$ ipython --no-banner

In [1]: import numpy as np

In [2]: np.set_printoptions(precision=3, suppress=True, linewidth=160, floatmode="fixed")

In [3]: def rd(a):
   ...:     return np.round(a, 3) + 0
   ...: 

In [4]: mat = np.array([[4, 4, 2, 3], [4, 0, 1, 2], [2, 1, 2, 3], [3, 2, 3, 2]])

In [5]: # symmetric

In [6]: print([round(float(np.linalg.det(mat[:i, :i])), 2) + 0 for i in range(1, 5)])
[4.0, -16.0, -20.0, 49.0]

In [7]: print(rd(np.linalg.eigvalsh(mat).min()))
-2.51

In [8]: left, s, Vh = np.linalg.svd(mat, full_matrices=False)

In [9]: print(rd(s))
[9.975 2.510 1.692 1.157]

In [10]: print(rd(np.sqrt((s ** 2).sum())), rd(np.linalg.norm(mat)))
10.488 10.488

In [11]: print(rd(np.cumsum(s ** 2) / np.sum(s ** 2)))
[0.905 0.962 0.988 1.000]

In [12]: print(np.abs(left[:, 0]).round(6).argmax())
0

In [13]: print(left.shape, s.shape, Vh.shape)
(4, 4) (4,) (4, 4)

In [14]: print(rd(np.abs(Vh[0])))
[0.654 0.403 0.402 0.498]

In [15]: w, V = np.linalg.eigh(mat)

In [16]: print(rd(np.linalg.eigvalsh(mat + 5 * np.eye(4))))
[ 2.490  3.843  6.692 14.975]

In [17]: print(rd(np.linalg.svd(mat, compute_uv=False)))
[9.975 2.510 1.692 1.157]

In [18]: print(rd(np.abs(V[:, -1])))
[0.654 0.403 0.402 0.498]

In [19]: print(rd(w.sum()), np.trace(mat))
8.0 8

In [20]: print(np.unique(w.round(6) + 0, return_counts=True)[1])
[1 1 1 1]

In [21]: print(rd(np.linalg.eigvalsh(mat @ mat)))
[ 1.339  2.862  6.299 99.500]

In [22]: feats = np.loadtxt("arr.csv", delimiter=",")

In [23]: print(feats)
[[-1.740 -4.108  1.789  1.378]
 [-0.977 -2.555  3.337  2.527]
 [-3.452 -3.471  0.967 -0.310]
 [ 0.875  2.840 -0.361  4.005]
 [ 0.403 -0.093 -1.681  4.691]
 [ 2.499 -2.879  0.304 -3.221]
 [-0.970 -3.434  3.368 -0.961]
 [-0.969  1.441 -1.193 -4.535]
 [-0.815  1.382 -2.907 -3.739]
 [-4.353 -1.439  0.919 -1.771]
 [ 2.408  2.189  0.948  3.676]
 [ 1.913 -2.061  1.116 -3.981]
 [ 2.092  4.117 -1.901 -0.247]
 [ 2.877 -2.554 -2.455 -2.043]
 [-2.734 -1.484  2.556  2.965]
 [-0.446  0.950 -2.700  4.075]
 [ 0.080 -0.594  4.699 -1.601]
 [ 2.758 -0.845 -3.686 -1.758]
 [ 2.112  4.026 -0.729 -1.949]
 [-1.627  3.284  2.282  2.522]
 [-3.830 -2.982  0.255  1.172]
 [-2.479 -2.005  0.339 -3.837]
 [-0.456  3.257 -3.538 -1.291]
 [ 0.693  4.225  2.417  0.910]
 [ 0.519  0.641  4.663 -1.603]
 [ 1.522 -3.444 -1.221 -3.054]
 [ 2.755 -3.084 -2.778  0.424]
 [ 2.149  2.399  1.113 -3.659]
 [-1.998 -1.936  0.151  4.152]
 [ 1.202 -0.924 -1.670  4.462]
 [ 4.690 -0.421 -0.597  1.573]
 [-4.080 -1.721 -0.412 -2.285]
 [ 2.434  1.982  3.683 -1.256]
 [ 0.095 -0.960  4.888  0.418]
 [-0.230  0.133 -0.222  4.988]
 [-4.521 -0.240  1.062 -1.838]
 [-3.834 -1.199 -0.378  2.953]
 [-1.417 -0.839  2.147  4.205]
 [ 3.626  1.344  2.707 -1.648]]

In [24]: Ac = feats - feats.mean(axis=0)

In [25]: V = np.linalg.svd(Ac)[2][:2]

In [26]: Y = Ac - Ac @ V.T @ V

In [27]: print(rd(np.cov(Ac @ V.T, rowvar=False)))
[[8.684 0.000]
 [0.000 7.639]]

In [28]: print(rd(Y.std(axis=0)))
[1.396 1.563 2.073 0.328]

In [29]: print(rd(np.diag(V.T @ V)))
[0.493 0.411 0.124 0.973]

In [30]: print(np.linalg.norm(Y, axis=1).round(6).argmax())
26

In [31]: print(rd((Ac @ V.T).std(axis=0)))
[2.909 2.728]

In [32]: Ac = (feats - feats.mean(axis=0)) / feats.std(axis=0)

In [33]: print(np.argwhere(np.abs(Ac) > 2))
[]

In [34]: print(rd(Ac.std(axis=0)))
[1.000 1.000 1.000 1.000]

In [35]: beta = np.linalg.lstsq(np.delete(Ac, 1, axis=1), Ac[:, 1])[0]

In [36]: print(rd(1 - np.var(Ac[:, 1] - np.delete(Ac, 1, axis=1) @ beta)))
0.09

In [37]: print(rd(beta))
[ 0.293 -0.029  0.074]

In [38]: print(np.abs(beta).argmax())
0

In [39]: W0 = np.loadtxt("m.csv", delimiter=",")

In [40]: print(W0)
[[ 1.000 -2.000 -1.000 -2.000 -1.000  1.000 -1.000  1.000 -2.000  1.000]
 [-2.000  4.000  2.000  4.000  2.000 -2.000  2.000 -2.000  4.000 -2.000]
 [-1.000  2.000  1.000  2.000  1.000 -1.000  1.000 -1.000  2.000 -1.000]
 [-2.000  4.000  2.000  4.000  2.000 -2.000  2.000 -2.000  4.000 -2.000]
 [-1.000  2.000  1.000  2.000  1.000 -1.000  1.000 -1.000  2.000 -1.000]
 [ 1.000 -2.000 -1.000 -2.000 -1.000  1.000 -1.000  1.000 -2.000  1.000]
 [-1.000  2.000  1.000  2.000  1.000 -1.000  1.000 -1.000  2.000 -1.000]
 [ 1.000 -2.000 -1.000 -2.000 -1.000  1.000 -1.000  1.000 -2.000  1.000]
 [-2.000  4.000  2.000  4.000  2.000 -2.000  2.000 -2.000  4.000 -2.000]
 [ 1.000 -2.000 -1.000 -2.000 -1.000  1.000 -1.000  1.000 -2.000  1.000]]

In [41]: rk = np.linalg.matrix_rank(W0)

In [42]: print(rk)
1

In [43]: N = np.linalg.svd(W0)[2][rk:].T

In [44]: print([int(np.linalg.matrix_rank(np.delete(W0, i, axis=0))) for i in range(10)])
[1, 1, 1, 1, 1, 1, 1, 1, 1, 1]

In [45]: print([int(np.linalg.matrix_rank(W0[:i])) for i in range(1, len(W0) + 1)])
[1, 1, 1, 1, 1, 1, 1, 1, 1, 1]

In [46]: print(np.linalg.matrix_rank(W0.T @ W0), np.linalg.matrix_rank(W0 @ W0.T))
1 1

In [47]: print([int(np.linalg.matrix_rank(W0[:, :j + 1])) for j in range(10)])
[1, 1, 1, 1, 1, 1, 1, 1, 1, 1]

In [48]: f = np.array([0, -4])

In [49]: print(np.convolve(W0[1], f))
[  0.000   8.000 -16.000  -8.000 -16.000  -8.000   8.000  -8.000   8.000 -16.000   8.000]

In [50]: print(np.cross(W0[1, :3], W0[9, :3]))
[0.000 0.000 0.000]

In [51]: left, s, Vh = np.linalg.svd(W0)

In [52]: V = Vh[:(s > 1e-8).sum()]

In [53]: rng = np.random.default_rng(43940)

In [54]: vec = W0[4] + -3 * W0[7] + rng.integers(2) * np.eye(10)[8]

In [55]: print(vec)
[-4.000  8.000  4.000  8.000  4.000 -4.000  4.000 -4.000  9.000 -4.000]

In [56]: print(rd(V.T @ V))
[[ 0.053 -0.105 -0.053 -0.105 -0.053  0.053 -0.053  0.053 -0.105  0.053]
 [-0.105  0.211  0.105  0.211  0.105 -0.105  0.105 -0.105  0.211 -0.105]
 [-0.053  0.105  0.053  0.105  0.053 -0.053  0.053 -0.053  0.105 -0.053]
 [-0.105  0.211  0.105  0.211  0.105 -0.105  0.105 -0.105  0.211 -0.105]
 [-0.053  0.105  0.053  0.105  0.053 -0.053  0.053 -0.053  0.105 -0.053]
 [ 0.053 -0.105 -0.053 -0.105 -0.053  0.053 -0.053  0.053 -0.105  0.053]
 [-0.053  0.105  0.053  0.105  0.053 -0.053  0.053 -0.053  0.105 -0.053]
 [ 0.053 -0.105 -0.053 -0.105 -0.053  0.053 -0.053  0.053 -0.105  0.053]
 [-0.105  0.211  0.105  0.211  0.105 -0.105  0.105 -0.105  0.211 -0.105]
 [ 0.053 -0.105 -0.053 -0.105 -0.053  0.053 -0.053  0.053 -0.105  0.053]]

In [57]: print(rd(np.linalg.norm(vec - V.T @ V @ vec)))
0.889

In [58]: J = np.load("w.npy")

In [59]: print(J)
[[ 0  0 -2 -2 -1  2  0  1  0]
 [-1  0  2  1 -2  0  1  2  2]
 [ 0  0  0  1  2 -2 -1  2  2]
 [-2  0  2 -1  0 -2  0  1 -1]
 [ 0 -1 -2  0 -1  2 -1  1  1]
 [-1  2 -1  1 -2 -2 -2  1  2]
 [-1 -2  2 -2  1 -1 -1 -1 -2]
 [ 3  0 -8 -5  5  2 -3 -5 -6]]

In [60]: left, s, Vh = np.linalg.svd(J)

In [61]: V = Vh[:(s > 1e-8).sum()]

In [62]: vec = J[6] + -3 * J[2] + rng.integers(2) * np.eye(9)[4]

In [63]: print(vec)
[-1.000 -2.000  2.000 -5.000 -4.000  5.000  2.000 -7.000 -8.000]

In [64]: print(np.linalg.matrix_rank(np.vstack([J, vec])))
8

In [65]: print(rd(np.linalg.norm(vec - V.T @ V @ vec)))
0.379

In [66]: print(rd(np.diag(V.T @ V)))
[0.566 0.749 0.828 0.985 0.856 0.691 0.750 0.793 0.781]
